% ipython --no-banner

In [1]: import numpy as np

In [2]: import numpy.linalg as la

In [3]: np.set_printoptions(precision=2, suppress=True, linewidth=120, sign=" ")

In [4]: rnd = lambda a: np.round(a, 2) + 0

In [5]: J = np.loadtxt("m.csv", delimiter=",")

In [6]: J
Out[6]: 
array([[ 1.,  0.,  0.,  0.],
       [-1.,  1.,  0.,  0.],
       [-2.,  3.,  1.,  0.],
       [ 1., -2., -3.,  1.]])

In [7]: u = np.array([4, 5, 0])

In [8]: np.convolve(J[0], u)
Out[8]: array([ 4.,  5.,  0.,  0.,  0.,  0.])

In [9]: np.cross(J[0, :3], J[2, :3])
Out[9]: array([ 0., -1.,  3.])

In [10]: M = np.load("test8.npy")

In [11]: M
Out[11]: 
array([[ 0.51,  0.2 , -4.97],
       [ 0.02, -0.02, -5.  ],
       [-2.09,  1.4 , -4.32],
       [-1.05, -4.88,  0.27],
       [-0.61, -4.96,  0.26],
       [ 1.23,  0.32,  4.84],
       [-0.16,  2.44,  4.36],
       [-0.4 ,  4.14,  2.78],
       [-1.13, -1.76,  4.54],
       [-2.89, -1.96, -3.58],
       [ 4.23, -2.66, -0.19],
       [-3.82, -0.41,  3.2 ],
       [-0.81, -4.8 , -1.13],
       [-1.74,  1.48, -4.45],
       [-4.16, -1.97, -1.96],
       [ 0.22,  3.1 , -3.92],
       [ 0.17, -4.73, -1.61],
       [ 1.92, -2.2 ,  4.06],
       [ 3.94, -3.06, -0.3 ],
       [-1.14,  4.85, -0.4 ],
       [-3.59, -2.42,  2.51],
       [-0.19,  2.94,  4.04],
       [ 2.44, -1.97,  3.89],
       [ 4.45,  0.63, -2.2 ],
       [-3.27,  3.55,  1.3 ],
       [ 4.61,  1.  ,  1.65],
       [ 2.7 ,  1.19, -4.03]])

In [12]: d = la.norm(M[:, None] - M[None], axis=-1)

In [13]: la.matrix_rank(d ** 2)
Out[13]: np.int64(5)

In [14]: np.flatnonzero(d[10] < d.mean() / 2)
Out[14]: array([ 10,  18])

In [15]: d.mean(axis=1).argmax()
Out[15]: np.int64(19)

In [16]: rnd(la.norm(M, axis=1))
Out[16]: 
array([ 5.  ,  5.  ,  5.  ,  5.  ,  5.  ,  5.  ,  5.  ,  5.  ,  5.  ,  5.  ,  5.  ,  5.  ,  5.  ,  5.  ,  5.  ,  5.  ,
        5.  ,  5.  ,  5.  ,  5.  ,  5.  ,  5.  ,  5.  ,  5.  ,  5.  ,  5.  ,  4.99])

In [17]: Xc = M - M.mean(axis=0)

In [18]: V = la.svd(Xc)[2][:2]

In [19]: A2 = Xc - Xc @ V.T @ V

In [20]: rnd(A2.std(axis=0))
Out[20]: array([ 2.45,  0.43,  0.15])

In [21]: rnd(la.norm(A2) / la.norm(Xc))
Out[21]: np.float64(0.5)

In [22]: W0 = np.array([[0.5, 0.5, 0.0], [0.0, 1.0, 0.0], [0.0, 0.0, 1.0]])

In [23]: W0
Out[23]: 
array([[ 0.5,  0.5,  0. ],
       [ 0. ,  1. ,  0. ],
       [ 0. ,  0. ,  1. ]])

In [24]: rng = np.random.default_rng(33)

In [25]: A2 = W0 + rng.integers(-2, 3, (3, 2)) @ rng.integers(-2, 3, (2, 3))

In [26]: A2
Out[26]: 
array([[-1.5, -1.5,  0. ],
       [ 1. ,  2. ,  0. ],
       [-2. , -4. , -1. ]])

In [27]: la.matrix_rank(A2 - W0, tol=1e-8)
Out[27]: np.int64(2)

In [28]: A2 - W0
Out[28]: 
array([[-2., -2.,  0.],
       [ 1.,  1.,  0.],
       [-2., -4., -2.]])

In [29]: np.abs(A2 - W0).sum(axis=1)
Out[29]: array([ 4.,  2.,  8.])

In [30]: W0 @ np.ones(3)
Out[30]: array([ 1.,  1.,  1.])

In [31]: p = np.eye(3)[0]

In [32]: for _ in range(7):
    ...:     p = p @ W0
    ...:     print(p.round(2))
    ...: 
[ 0.5  0.5  0. ]
[ 0.25  0.75  0.  ]
[ 0.12  0.88  0.  ]
[ 0.06  0.94  0.  ]
[ 0.03  0.97  0.  ]
[ 0.02  0.98  0.  ]
[ 0.01  0.99  0.  ]

In [33]: O, r_ = la.qr(W0)

In [34]: np.abs(np.diag(r_))
Out[34]: array([ 0.5,  1. ,  1. ])

In [35]: O @ r_
Out[35]: 
array([[ 0.5,  0.5,  0. ],
       [ 0. ,  1. ,  0. ],
       [ 0. ,  0. ,  1. ]])

In [36]: r_
Out[36]: 
array([[ 0.5,  0.5,  0. ],
       [ 0. ,  1. ,  0. ],
       [ 0. ,  0. ,  1. ]])

In [37]: O.shape, r_.shape
Out[37]: ((3, 3), (3, 3))

In [38]: lab = rng.permutation(3)

In [39]: lab
Out[39]: array([ 1,  2,  0])

In [40]: A2 = r_[lab][:, lab]

In [41]: np.diag(A2)
Out[41]: array([ 1. ,  1. ,  0.5])

In [42]: rnd(la.det(A2)), rnd(la.det(r_[lab]))
Out[42]: (np.float64(0.5), np.float64(0.5))

In [43]: np.allclose(A2, r_)
Out[43]: False

In [44]: feats = np.abs(np.array([[-4, -3, -3, -3], [-2, -5, -2, -1], [2, -4, 5, 5], [3, -5, 3, 0]])) + np.eye(4)

In [45]: feats = feats / feats.sum(axis=1, keepdims=True)

In [46]: rnd(feats)
Out[46]: 
array([[ 0.36,  0.21,  0.21,  0.21],
       [ 0.18,  0.55,  0.18,  0.09],
       [ 0.12,  0.24,  0.35,  0.29],
       [ 0.25,  0.42,  0.25,  0.08]])

In [47]: u, v = feats[3], feats[0]

In [48]: rnd(u @ u)
Out[48]: np.float64(0.31)

In [49]: u @ v
Out[49]: np.float64(0.25)

In [50]: p = (u @ v) / (u @ u) * u

In [51]: rnd(v - p)
Out[51]: array([ 0.15, -0.13,  0.01,  0.15])

In [52]: rnd(np.outer(u, v))
Out[52]: 
array([[ 0.09,  0.05,  0.05,  0.05],
       [ 0.15,  0.09,  0.09,  0.09],
       [ 0.09,  0.05,  0.05,  0.05],
       [ 0.03,  0.02,  0.02,  0.02]])

In [53]: rnd(p)
Out[53]: array([ 0.2 ,  0.34,  0.2 ,  0.07])

In [54]: K = np.load("run10.npy")

In [55]: rnd(K)
Out[55]: 
array([[-0.77,  0.64,  0.07],
       [-0.51, -0.67,  0.53],
       [ 0.38,  0.37,  0.84]])

In [56]: lab = rng.permutation(3)

In [57]: lab
Out[57]: array([ 0,  2,  1])

In [58]: A2 = K[lab][:, lab]

In [59]: rnd(la.det(A2)), rnd(la.det(K[lab]))
Out[59]: (np.float64(1.0), np.float64(-1.0))

In [60]: rnd(A2)
Out[60]: 
array([[-0.77,  0.07,  0.64],
       [ 0.38,  0.84,  0.37],
       [-0.51,  0.53, -0.67]])

In [61]: X = np.load("dump.npy")

In [62]: X
Out[62]: 
array([[ 0,  1,  0],
       [ 1,  0,  0],
       [ 0,  0,  0]])

In [63]: Uu, sv, Vh = la.svd(X)

In [64]: np.argmax(sv[:-1] / (sv[1:] + 1e-6)) + 1
Out[64]: np.int64(2)

In [65]: sv
Out[65]: array([ 1.,  1.,  0.])

In [66]: A2 = Uu[:, :2] @ np.diag(sv[:2]) @ Vh[:2]

In [67]: A2
Out[67]: 
array([[ 0.,  1.,  0.],
       [ 1.,  0.,  0.],
       [ 0.,  0.,  0.]])

In [68]: la.matrix_rank(A2)
Out[68]: np.int64(2)

In [69]: la.matrix_rank(X, rtol=0.05)
Out[69]: np.int64(2)

In [70]: evals, V = la.eigh(X)

In [71]: rnd(V @ np.diag(evals) @ V.T)
Out[71]: 
array([[ 0.,  1.,  0.],
       [ 1.,  0.,  0.],
       [ 0.,  0.,  0.]])

In [72]: evals.sum(), np.trace(X)
Out[72]: (np.float64(0.0), np.int64(0))

In [73]: (evals > 1e-8).sum(), (evals < -1e-8).sum()
Out[73]: (np.int64(1), np.int64(1))

In [74]: rnd(V.T @ X @ V)
Out[74]: 
array([[-1.,  0.,  0.],
       [ 0.,  0.,  0.],
       [ 0.,  0.,  1.]])

In [75]: evals
Out[75]: array([-1.,  0.,  1.])

In [76]: rnd(la.eigvalsh(X @ X))
Out[76]: array([ 0.,  1.,  1.])

In [77]: la.cond(X) > 100
Out[77]: np.True_

In [78]: np.argsort(-la.norm(X, axis=0).round(6), kind="stable")[:3]
Out[78]: array([ 0,  1,  2])

In [79]: la.matrix_rank(X, rtol=0.1)
Out[79]: np.int64(2)

In [80]: data = np.load("block5.npy")

In [81]: data
Out[81]: 
array([[ 4.03,  1.  ,  0.3 ],
       [ 0.28,  0.1 , -1.1 ],
       [-3.99, -1.  , -0.7 ],
       [-3.35, -0.8 ,  0.8 ],
       [ 7.32,  1.8 ,  0.8 ],
       [ 6.88,  1.7 ,  0.5 ],
       [-2.41, -0.6 ,  0.4 ],
       [ 1.01,  0.2 , -1.1 ],
       [-6.46, -1.6 ,  1.1 ],
       [ 3.59,  0.9 , -1.7 ],
       [-3.55, -0.9 , -0.3 ],
       [-1.09, -0.3 ,  0.7 ],
       [-1.13, -0.3 , -0.3 ],
       [ 4.8 ,  1.2 ,  1.  ]])

In [82]: # column 0 dominates

In [83]: lab = data[:, 1] > np.median(data[:, 1])

In [84]: u = data[lab].mean(axis=0) - data[~lab].mean(axis=0)

In [85]: ((data - data.mean(axis=0)) @ u > 0).astype(int)
Out[85]: array([ 1,  0,  0,  0,  1,  1,  0,  1,  0,  1,  0,  0,  0,  1])

In [86]: m1 = np.load("sample2.npy")

In [87]: rnd(m1)
Out[87]: 
array([[ 0.03, -0.08,  0.14, -0.03],
       [-0.08,  0.25, -0.42,  0.08],
       [ 0.14, -0.42,  0.69, -0.14],
       [-0.03,  0.08, -0.14,  0.03]])

In [88]: lab = rng.permutation(4)

In [89]: lab
Out[89]: array([ 2,  3,  1,  0])

In [90]: A2 = m1[lab][:, lab]

In [91]: rnd(la.det(A2)), rnd(la.det(m1[lab]))
Out[91]: (np.float64(0.0), np.float64(0.0))

In [92]: rnd(A2)
Out[92]: 
array([[ 0.69, -0.14, -0.42,  0.14],
       [-0.14,  0.03,  0.08, -0.03],
       [-0.42,  0.08,  0.25, -0.08],
       [ 0.14, -0.03, -0.08,  0.03]])

In [93]: vec = np.array([-3, 1, 0, 2])

In [94]: rnd((m1 * vec).sum(axis=1))
Out[94]: array([-0.22,  0.67, -1.11,  0.22])
